$ ipython --no-banner

In [1]: import numpy as np

In [2]: import numpy.linalg as la

In [3]: np.set_printoptions(precision=2, suppress=True, linewidth=160, sign=" ")

In [4]: tidy = lambda a: np.round(a, 2) + 0

In [5]: feats = np.array([[6, 2, -9, -9, -5],
   ...:     [9, -5, -4, 3, 5],
   ...:     [9, -5, -4, 3, 5],
   ...:     [-6, 9, 7, -6, -4]])

In [6]: tidy(feats @ la.pinv(feats) @ feats)
Out[6]: 
array([[ 6.,  2., -9., -9., -5.],
       [ 9., -5., -4.,  3.,  5.],
       [ 9., -5., -4.,  3.,  5.],
       [-6.,  9.,  7., -6., -4.]])

In [7]: np.unique(feats.round(6), axis=0).shape
Out[7]: (3, 5)

In [8]: np.abs(np.diag(la.qr(feats)[1])) > 1e-9
Out[8]: array([ True,  True,  True, False])

In [9]: np.allclose(feats[:-1].T @ la.lstsq(feats[:-1].T, feats[-1])[0], feats[-1])
Out[9]: False

In [10]: Uu, sv, Vh = la.svd(feats)

In [11]: np.argmax(sv[:-1] / (sv[1:] + 1e-6)) + 1
Out[11]: np.int64(3)

In [12]: tidy(sv)
Out[12]: array([ 22.53,  14.98,   5.  ,   0.  ])

In [13]: M2 = Uu[:, :3] @ np.diag(sv[:3]) @ Vh[:3]

In [14]: tidy(M2)
Out[14]: 
array([[ 6.,  2., -9., -9., -5.],
       [ 9., -5., -4.,  3.,  5.],
       [ 9., -5., -4.,  3.,  5.],
       [-6.,  9.,  7., -6., -4.]])

In [15]: tidy(la.norm(feats - M2, 2)), tidy(sv[3])
Out[15]: (np.float64(0.0), np.float64(0.0))

In [16]: la.matrix_rank(M2)
Out[16]: np.int64(3)

In [17]: tidy(la.norm(feats - M2) / la.norm(feats))
Out[17]: np.float64(0.0)

In [18]: vec = np.array([0, 2, 1, 0, 2])

In [19]: h = np.maximum(feats @ vec, 0)

In [20]: feats.T @ h
Out[20]: array([-102,  153,  119, -102,  -68])

In [21]: h
Out[21]: array([  0,   0,   0,  17])

In [22]: tidy(np.tanh(feats @ vec))
Out[22]: array([-1., -1., -1.,  1.])

In [23]: np.flatnonzero(h > 1e-9)
Out[23]: array([ 3])

In [24]: np.maximum(feats @ vec, 0) - np.maximum(-feats @ vec, 0)
Out[24]: array([-15,  -4,  -4,  17])

In [25]: J = np.loadtxt("dump.csv", delimiter=",")

In [26]: J
Out[26]: 
array([[ 0.,  1.,  0.,  0.,  1.],
       [ 1.,  0.,  0.,  0.,  1.],
       [ 0.,  0.,  0.,  1.,  0.],
       [ 0.,  0.,  1.,  0.,  0.],
       [ 1.,  1.,  0.,  0.,  0.]])

In [27]: q = J.astype(float).copy()

In [28]: for j in range(5):
    ...:     q[:, j] -= q[:, :j] @ (q[:, :j].T @ q[:, j])
    ...:     q[:, j] /= la.norm(q[:, j])
    ...: 

In [29]: tidy(q.T @ q)
Out[29]: 
array([[ 1.,  0.,  0.,  0.,  0.],
       [ 0.,  1.,  0.,  0.,  0.],
       [ 0.,  0.,  1.,  0.,  0.],
       [ 0.,  0.,  0.,  1.,  0.],
       [ 0.,  0.,  0.,  0.,  1.]])

In [30]: tidy(q.T @ J)
Out[30]: 
array([[ 1.41,  0.71,  0.  ,  0.  ,  0.71],
       [ 0.  ,  1.22,  0.  ,  0.  ,  0.41],
       [ 0.  ,  0.  ,  1.  ,  0.  ,  0.  ],
       [ 0.  ,  0.  ,  0.  ,  1.  ,  0.  ],
       [ 0.  ,  0.  ,  0.  ,  0.  ,  1.15]])

In [31]: tidy(q)
Out[31]: 
array([[ 0.  ,  0.82,  0.  ,  0.  ,  0.58],
       [ 0.71, -0.41,  0.  ,  0.  ,  0.58],
       [ 0.  ,  0.  ,  0.  ,  1.  ,  0.  ],
       [ 0.  ,  0.  ,  1.  ,  0.  ,  0.  ],
       [ 0.71,  0.41,  0.  ,  0.  , -0.58]])

In [32]: mat = np.loadtxt("a.csv", delimiter=",")

In [33]: mat
Out[33]: 
array([[ 1.,  2.,  4., -1.,  4.],
       [-1.,  0.,  2., -3.,  2.],
       [-3., -2.,  0., -5.,  0.],
       [ 3.,  4.,  6.,  1.,  6.],
       [-3., -2.,  0., -5.,  0.]])

In [34]: def softmax(z):
    ...:     e = np.exp(z - z.max(axis=-1, keepdims=True))
    ...:     return e / e.sum(axis=-1, keepdims=True)
    ...: 

In [35]: tidy(softmax(mat[0]))
Out[35]: array([ 0.02,  0.06,  0.46,  0.  ,  0.46])

In [36]: softmax(mat).sum(axis=1)
Out[36]: array([ 1.,  1.,  1.,  1.,  1.])

In [37]: tidy(softmax(10 * mat[0]))
Out[37]: array([ 0. ,  0. ,  0.5,  0. ,  0.5])

In [38]: scores = mat @ mat.T / np.sqrt(5)

In [39]: tidy(softmax(scores)[0] @ mat)
Out[39]: array([ 3.,  4.,  6.,  1.,  6.])

In [40]: tidy(softmax(scores + np.triu(np.full(scores.shape, -np.inf), 1)))
Out[40]: 
array([[ 1. ,  0. ,  0. ,  0. ,  0. ],
       [ 0.5,  0.5,  0. ,  0. ,  0. ],
       [ 0. ,  0. ,  1. ,  0. ,  0. ],
       [ 0. ,  0. ,  0. ,  1. ,  0. ],
       [ 0. ,  0. ,  0.5,  0. ,  0.5]])

In [41]: tidy(softmax(scores))
Out[41]: 
array([[ 0. ,  0. ,  0. ,  1. ,  0. ],
       [ 0.2,  0.2,  0.2,  0.2,  0.2],
       [ 0. ,  0. ,  0.5,  0. ,  0.5],
       [ 0. ,  0. ,  0. ,  1. ,  0. ],
       [ 0. ,  0. ,  0.5,  0. ,  0.5]])
